$ ipython --no-banner

In [1]: import numpy as np

In [2]: import numpy.linalg as la

In [3]: np.set_printoptions(precision=2, suppress=True, linewidth=120)

In [4]: def rnd(a):
   ...:     return np.round(a, 2) + 0
   ...: 

In [5]: m1 = np.load("block14.npy")

In [6]: rnd(m1)
Out[6]: 
array([[ 16.69,  -1.52,   3.42,  -1.57],
       [ -0.87,  10.42,   7.52, -12.68],
       [  4.28,  12.28,   0.8 ,  13.96]])

In [7]: u, r1 = m1[1], m1[0]

In [8]: rnd(u @ r1)
Out[8]: np.float64(15.14)

In [9]: p = (u @ r1) / (u @ u) * u

In [10]: la.matrix_rank(np.outer(u, r1))
Out[10]: np.int64(1)

In [11]: rnd(la.norm(u + r1) ** 2 + la.norm(u - r1) ** 2)
Out[11]: np.float64(1243.63)

In [12]: rnd(r1 - p)
Out[12]: array([16.73, -2.01,  3.07, -0.98])

In [13]: rnd(la.norm(m1[2], 1)), rnd(la.norm(m1[2], np.inf))
Out[13]: (np.float64(31.32), np.float64(13.96))

In [14]: rnd(la.norm(m1, axis=0))
Out[14]: array([17.26, 16.18,  8.3 , 18.92])

In [15]: rnd(m1.sum(axis=0))
Out[15]: array([20.1 , 21.18, 11.74, -0.28])

In [16]: rnd(m1.sum(axis=1))
Out[16]: array([17.02,  4.39, 31.32])

In [17]: np.unravel_index(np.abs(m1).argmax(), m1.shape)
Out[17]: (np.int64(0), np.int64(0))

In [18]: u = np.array([-1, -1])

In [19]: rnd(np.convolve(m1[1], u))
Out[19]: array([  0.87,  -9.55, -17.94,   5.16,  12.68])

In [20]: rnd(np.array([np.convolve(row, u, "same") for row in m1]))
Out[20]: 
array([[-16.69, -15.17,  -1.89,  -1.85],
       [  0.87,  -9.55, -17.94,   5.16],
       [ -4.28, -16.56, -13.08, -14.76]])

In [21]: out = np.array([[3, 4, -2], [-2, 4, -2]])

In [22]: cent = np.kron(out, m1)

In [23]: cent.shape
Out[23]: (6, 12)

In [24]: rnd(la.norm(cent, 2)), rnd(la.norm(out, 2) * la.norm(m1, 2))
Out[24]: (np.float64(127.63), np.float64(127.63))

In [25]: mat = np.array([[-1.7, -0.9, -1.5],
    ...:     [-0.5, 0.8, -1.1],
    ...:     [-0.1, 1.5, 0.6],
    ...:     [1.7, 0.6, 0.2]])

In [26]: u = np.array([0, -2])

In [27]: np.polyval(u, mat[3])
Out[27]: array([-2., -2., -2.])

In [28]: np.array([np.convolve(row, u, "same") for row in mat])
Out[28]: 
array([[ 0. ,  3.4,  1.8],
       [ 0. ,  1. , -1.6],
       [ 0. ,  0.2, -3. ],
       [ 0. , -3.4, -1.2]])

In [29]: rnd(np.cross(mat[3, :3], mat[1, :3]))
Out[29]: array([-0.82,  1.77,  1.66])

In [30]: out = np.c_[mat[:, :2] @ np.array([[1, 1], [4, 0]]), np.array([1, 0, 2, 2])]

In [31]: out
Out[31]: 
array([[-5.3, -1.7,  1. ],
       [ 2.7, -0.5,  0. ],
       [ 5.9, -0.1,  2. ],
       [ 4.1,  1.7,  2. ]])

In [32]: rnd(la.norm(la.qr(mat)[0].T @ out, axis=0) ** 2 / ((out ** 2).sum(axis=0) + 1e-12))
Out[32]: array([1.  , 1.  , 0.36])

In [33]: vec = np.array([3, 0, 2])

In [34]: rnd((mat * vec).sum(axis=1))
Out[34]: array([-8.1, -3.7,  0.9,  5.5])

In [35]: rnd(mat @ (2 * vec))
Out[35]: array([-16.2,  -7.4,   1.8,  11. ])

In [36]: (mat @ vec).argmax()
Out[36]: np.int64(3)

In [37]: rnd(mat @ vec)
Out[37]: array([-8.1, -3.7,  0.9,  5.5])

In [38]: rnd(np.einsum("ij,j->i", mat, vec))
Out[38]: array([-8.1, -3.7,  0.9,  5.5])

In [39]: E = np.load("test6.npy")

In [40]: E
Out[40]: 
array([[ 0,  0, -1,  0],
       [ 0,  0,  0, -1],
       [ 0,  0,  0,  0],
       [ 2,  0,  0,  0]])

In [41]: rnd(la.eigvals(E))
Out[41]: array([0., 0., 0., 0.])

In [42]: rnd(la.det(2 * E)), rnd(la.det(E))
Out[42]: (np.float64(0.0), np.float64(0.0))

In [43]: np.kron(np.eye(2, dtype=int), E)
Out[43]: 
array([[ 0,  0, -1,  0,  0,  0,  0,  0],
       [ 0,  0,  0, -1,  0,  0,  0,  0],
       [ 0,  0,  0,  0,  0,  0,  0,  0],
       [ 2,  0,  0,  0,  0,  0,  0,  0],
       [ 0,  0,  0,  0,  0,  0, -1,  0],
       [ 0,  0,  0,  0,  0,  0,  0, -1],
       [ 0,  0,  0,  0,  0,  0,  0,  0],
       [ 0,  0,  0,  0,  2,  0,  0,  0]])

In [44]: rnd(la.eigvals(E).sum().real)
Out[44]: np.float64(0.0)

In [45]: rnd(la.det(E.T))
Out[45]: np.float64(0.0)

In [46]: np.poly(E)
Out[46]: array([1., 0., 0., 0., 0.])

In [47]: np.einsum("ij,ji->", E, E)
Out[47]: np.int64(0)

In [48]: M = np.diag(5 * np.array([-3, -1, 1])) + np.array([[2, 1, -1], [1, 3, -1], [-1, 2, -2]])

In [49]: M
Out[49]: 
array([[-13,   1,  -1],
       [  1,  -2,  -1],
       [ -1,   2,   3]])

In [50]: hat = np.triu(np.array([[2, 2, 1], [2, -2, -2], [-2, 0, -3]]), 1) + np.eye(3)

In [51]: out = hat @ M @ la.inv(hat)

In [52]: np.trace(out), np.trace(M)
Out[52]: (np.float64(-12.0), np.int64(-12))

In [53]: rnd(np.poly(out))
Out[53]: array([  1.,  12., -19., -50.])

In [54]: J = np.loadtxt("w.csv", delimiter=",")

In [55]: J
Out[55]: 
array([[ -7.,   8.,  -2.],
       [ -2.,   9.,  -1.],
       [ -8.,  10.,  -8.],
       [ -4.,  15.,  -6.],
       [  3.,  22.,  -8.],
       [ -4.,  22., -13.],
       [ -8.,  31.,  -6.],
       [-17.,  36.,  -7.],
       [-14.,  43.,  -9.],
       [-21.,  48., -15.],
       [-14.,  49., -17.]])

In [56]: hat = J @ la.solve(J.T @ J, J.T)

In [57]: rnd(np.diag(hat))
Out[57]: array([0.09, 0.04, 0.38, 0.04, 0.53, 0.42, 0.22, 0.32, 0.3 , 0.36, 0.3 ])

In [58]: rnd(hat @ J[:, 1])
Out[58]: array([ 8.,  9., 10., 15., 22., 22., 31., 36., 43., 48., 49.])

In [59]: rnd(np.trace(hat))
Out[59]: np.float64(3.0)

In [60]: cent = J[[9, 1]].astype(float)

In [61]: for _ in range(7):
    ...:     lab = la.norm(J[:, None] - cent, axis=-1).argmin(axis=1)
    ...:     cent = np.array([J[lab == j].mean(axis=0) for j in range(2)])
    ...: 

In [62]: lab
Out[62]: array([1, 1, 1, 1, 1, 1, 0, 0, 0, 0, 0])

In [63]: np.bincount(lab)
Out[63]: array([5, 6])

In [64]: rnd(cent[1] - cent[0])
Out[64]: array([ 11.13, -27.07,   4.47])

In [65]: vec = np.array([-1, 3, -3])

In [66]: rhs = J @ vec

In [67]: rnd(la.solve(J.T @ J, J.T @ rhs))
Out[67]: array([-1.,  3., -3.])

In [68]: rng = np.random.default_rng(395707)

In [69]: rhs = rhs + 0.05 * rng.normal(size=11)

In [70]: rnd(rhs)
Out[70]: array([ 37.  ,  31.99,  61.98,  66.99,  86.98, 109.01, 118.97, 146.09, 170.03, 210.02, 211.97])

In [71]: coef, *_ = la.lstsq(J, rhs)

In [72]: [round(float(la.norm(la.solve(J.T @ J + lam * np.eye(3), J.T @ rhs))), 2) for lam in (0, 1, 10, 100)]
Out[72]: [4.36, 4.35, 4.28, 3.98]

In [73]: rnd(coef)
Out[73]: array([-1.,  3., -3.])

In [74]: lab = J[:, 0] > np.median(J[:, 0])

In [75]: u = J[lab].mean(axis=0) - J[~lab].mean(axis=0)

In [76]: rnd((((J - J.mean(axis=0)) @ u > 0) == lab).mean())
Out[76]: np.float64(0.91)

In [77]: ((J - J.mean(axis=0)) @ u > 0).astype(int)
Out[77]: array([1, 1, 1, 1, 1, 1, 0, 0, 0, 0, 0])

In [78]: np.argsort(-np.abs(u).round(6), kind="stable")
Out[78]: array([1, 0, 2])

In [79]: rnd(u)
Out[79]: array([ 10.87, -20.97,   4.33])

In [80]: F = np.loadtxt("m.csv", delimiter=",")

In [81]: F
Out[81]: 
array([[ 6.,  8.,  0.],
       [11., -6.,  0.],
       [ 6.,  8.,  0.],
       [11., -6.,  0.],
       [ 0.,  0.,  0.],
       [ 8.,  3., -2.],
       [ 6.,  8.,  0.],
       [ 2., -5., -2.],
       [ 2., -5., -2.],
       [ 0.,  0.,  0.],
       [ 0.,  0.,  0.],
       [ 0.,  0.,  0.],
       [ 8.,  3., -2.],
       [ 0.,  0.,  0.],
       [17.,  2.,  0.],
       [ 6.,  8.,  0.],
       [ 0.,  0.,  0.]])

In [82]: U, s, Vh = la.svd(F, full_matrices=False)

In [83]: rnd(U.T @ U)
Out[83]: 
array([[1., 0., 0.],
       [0., 1., 0.],
       [0., 0., 1.]])

In [84]: rnd(np.cumsum(s ** 2) / np.sum(s ** 2))
Out[84]: array([0.69, 0.99, 1.  ])

In [85]: (s > 1e-8).sum()
Out[85]: np.int64(3)

In [86]: vec = np.array([4, 3, 3])

In [87]: rhs = F @ vec

In [88]: coef, lr = np.zeros(3), 1 / la.norm(F, 2) ** 2

In [89]: for i in range(250):
    ...:     coef -= lr * F.T @ (F @ coef - rhs)
    ...:     if i % 50 == 0: print(i, round(la.norm(F @ coef - rhs), 2))
    ...: 
0 24.45
50 5.02
100 2.25
150 1.01
200 0.45

In [90]: rnd(coef)
Out[90]: array([4.  , 3.  , 2.94])

In [91]: q, vecs = la.qr(F[:, :2])[0], la.qr(F[:, 2:])[0]

In [92]: s = la.svd(q.T @ vecs, compute_uv=False)

In [93]: rnd(la.norm(q @ q.T - vecs @ vecs.T, 2))
Out[93]: np.float64(1.0)

In [94]: rnd(np.degrees(np.arccos(s.clip(0, 1))))
Out[94]: array([66.78])

In [95]: K = np.load("data.npy")

In [96]: K
Out[96]: 
array([[-1,  0,  0],
       [-1,  0,  0],
       [ 0,  1, -2],
       [-1,  2, -2]])

In [97]: out = K / np.sqrt((K ** 2).mean(axis=1, keepdims=True))

In [98]: rnd(la.norm(out, axis=1))
Out[98]: array([1.73, 1.73, 1.73, 1.73])

In [99]: la.matrix_rank(out) == la.matrix_rank(K)
Out[99]: np.True_

In [100]: rnd(out[1])
Out[100]: array([-1.73,  0.  ,  0.  ])

In [101]: rnd(K - K.mean(axis=1, keepdims=True))
Out[101]: 
array([[-0.67,  0.33,  0.33],
       [-0.67,  0.33,  0.33],
       [ 0.33,  1.33, -1.67],
       [-0.67,  2.33, -1.67]])

In [102]: lab = rng.permutation(3)

In [103]: out = K[:, lab] * rng.choice([-1, 1], 3)

In [104]: out
Out[104]: 
array([[ 0,  1,  0],
       [ 0,  1,  0],
       [ 1,  0, -2],
       [ 2,  1, -2]])

In [105]: U, _, Vh = la.svd(K.T @ out)

In [106]: lab
Out[106]: array([1, 0, 2])

In [107]: X = rng.normal(size=(21, 3))

In [108]: X = 20 * X / la.norm(X, axis=1, keepdims=True)

In [109]: rnd(X)
Out[109]: 
array([[-15.46,  -6.55,  10.87],
       [ 11.74,  -4.74, -15.49],
       [ -7.24,  18.18,   4.11],
       [  9.18,   4.54,  17.18],
       [  7.26,  12.11,  14.16],
       [  6.44, -12.31,  14.39],
       [ 14.13,  -3.54,  13.7 ],
       [-13.76,   3.07, -14.18],
       [-18.24,   8.15,  -0.86],
       [  6.57,  11.37, -15.08],
       [ -8.45, -15.22,   9.84],
       [-15.51,   0.23, -12.63],
       [ 11.58,  15.96,  -3.34],
       [ 19.26,  -2.69,  -4.66],
       [ 18.09,   5.79,   6.26],
       [ -5.61,  -6.02,  18.23],
       [  3.86,  15.33,  12.25],
       [-11.91,  15.49,  -4.26],
       [-19.38,  -4.49,   2.04],
       [ 19.69,   1.78,   3.05],
       [ -0.27,  -0.27,  20.  ]])

In [110]: hat = X @ la.solve(X.T @ X, X.T)

In [111]: rnd(np.diag(hat))
Out[111]: 
array([0.13, 0.16, 0.21, 0.13, 0.16, 0.14, 0.11, 0.11, 0.14, 0.14, 0.16, 0.11, 0.16, 0.13, 0.11, 0.14, 0.19, 0.17,
       0.12, 0.11, 0.14])

In [112]: np.allclose(hat @ hat, hat)
Out[112]: True

In [113]: cent = X[[19, 18]].astype(float)

In [114]: for _ in range(6):
     ...:     lab = la.norm(X[:, None] - cent, axis=-1).argmin(axis=1)
     ...:     cent = np.array([X[lab == j].mean(axis=0) for j in range(2)])
     ...: 

In [115]: lab
Out[115]: array([1, 0, 1, 0, 0, 0, 0, 1, 1, 0, 1, 1, 0, 0, 0, 1, 0, 1, 1, 0, 0])

In [116]: np.abs(cent[1] - cent[0]).argmax()
Out[116]: np.int64(0)

In [117]: rnd(cent[1] - cent[0])
Out[117]: array([-23.47,  -2.19,  -3.74])

In [118]: np.bincount(lab)
Out[118]: array([12,  9])

In [119]: Xc = X - X.mean(axis=0)

In [120]: U, s, Vh = la.svd(Xc, full_matrices=False)

In [121]: np.abs(U[:, 0]).argmax()
Out[121]: np.int64(11)

In [122]: np.searchsorted(np.cumsum(s ** 2) / (s ** 2).sum(), 0.9) + 1
Out[122]: np.int64(3)

In [123]: rnd(np.abs(Vh[-1]))
Out[123]: array([0.16, 0.89, 0.44])

In [124]: rnd(s ** 2 / (s ** 2).sum())
Out[124]: array([0.45, 0.35, 0.2 ])

In [125]: rnd(Vh[0] * np.sign(Vh[0, np.abs(Vh[0]).argmax()]))
Out[125]: array([ 0.94, -0.01,  0.35])

In [126]: la.matrix_rank(Xc)
Out[126]: np.int64(3)

In [127]: (np.sign(U[:, 0]) == np.sign(U[0, 0])).astype(int)
Out[127]: array([1, 0, 1, 0, 0, 0, 0, 1, 1, 1, 1, 1, 0, 0, 0, 1, 0, 1, 1, 0, 0])

In [128]: D = la.norm(X[:, None] - X[None], axis=-1)

In [129]: rnd(la.norm(X, axis=1))
Out[129]: array([20., 20., 20., 20., 20., 20., 20., 20., 20., 20., 20., 20., 20., 20., 20., 20., 20., 20., 20., 20., 20.])

In [130]: D.mean(axis=1).argmax()
Out[130]: np.int64(1)

In [131]: np.flatnonzero(D[18] < D.mean() / 2)
Out[131]: array([ 0, 18])

In [132]: gram = np.cov(X, rowvar=False)

In [133]: rnd(X.std(axis=0))
Out[133]: array([12.84,  9.37, 11.26])

In [134]: np.argwhere(np.triu(np.abs(np.corrcoef(X.T)) > 0.8, 1))
Out[134]: array([], shape=(0, 2), dtype=int64)

In [135]: rnd(np.corrcoef(X.T))
Out[135]: 
array([[ 1.  ,  0.06,  0.11],
       [ 0.06,  1.  , -0.22],
       [ 0.11, -0.22,  1.  ]])

In [136]: rnd(np.corrcoef(X[:, 2], X[:, 1])[0, 1])
Out[136]: np.float64(-0.22)

In [137]: rnd(gram)
Out[137]: 
array([[173.08,   7.98,  17.22],
       [  7.98,  92.21, -23.89],
       [ 17.22, -23.89, 133.24]])
